In [1]: import numpy as np

In [2]: np.set_printoptions(precision=2, suppress=True, linewidth=140)

In [3]: X = np.tril(np.array([[2, -2, 1, -3, -2, -1, -2, -2],
   ...:     [0, 0, 1, -3, 0, -1, -2, 3],
   ...:     [-1, 1, -1, 0, -2, 2, 1, -3],
   ...:     [-2, -2, 3, 3, 1, -1, -1, 1],
   ...:     [0, 1, 1, 3, -2, -1, 2, -3],
   ...:     [-1, 1, -3, 1, -3, 2, 2, 2],
   ...:     [-2, 0, 2, -2, -2, 2, 0, 1],
   ...:     [-3, -1, 3, 1, 2, -3, -2, -2]]), -1) + np.eye(8, dtype=int)

In [4]: X
Out[4]: 
array([[ 1,  0,  0,  0,  0,  0,  0,  0],
       [ 0,  1,  0,  0,  0,  0,  0,  0],
       [-1,  1,  1,  0,  0,  0,  0,  0],
       [-2, -2,  3,  1,  0,  0,  0,  0],
       [ 0,  1,  1,  3,  1,  0,  0,  0],
       [-1,  1, -3,  1, -3,  1,  0,  0],
       [-2,  0,  2, -2, -2,  2,  1,  0],
       [-3, -1,  3,  1,  2, -3, -2,  1]])

In [5]: print(np.allclose(X, X.T))
False

In [6]: np.linalg.matrix_power(X, 3)
Out[6]: 
array([[  1,   0,   0,   0,   0,   0,   0,   0],
       [  0,   1,   0,   0,   0,   0,   0,   0],
       [ -3,   3,   1,   0,   0,   0,   0,   0],
       [-15,   3,   9,   1,   0,   0,   0,   0],
       [-30,  -3,  30,   9,   1,   0,   0,   0],
       [ 18,  -3, -36, -24,  -9,   1,   0,   0],
       [ 16,   6, -54, -36, -24,   6,   1,   0],
       [-23,   2,  85,  59,  57, -21,  -6,   1]])

In [7]: np.round(np.abs(np.linalg.eigvals(X)).max(), 2)
Out[7]: np.float64(1.0)

In [8]: X @ X
Out[8]: 
array([[  1,   0,   0,   0,   0,   0,   0,   0],
       [  0,   1,   0,   0,   0,   0,   0,   0],
       [ -2,   2,   1,   0,   0,   0,   0,   0],
       [ -7,  -1,   6,   1,   0,   0,   0,   0],
       [ -7,  -3,  11,   6,   1,   0,   0,   0],
       [ -1,  -6,  -6,  -7,  -6,   1,   0,   0],
       [ -4,   6, -10,  -8, -10,   4,   1,   0],
       [ -4,  -2,  16,   9,  17, -10,  -4,   1]])

In [9]: np.trace(X)
Out[9]: np.int64(8)
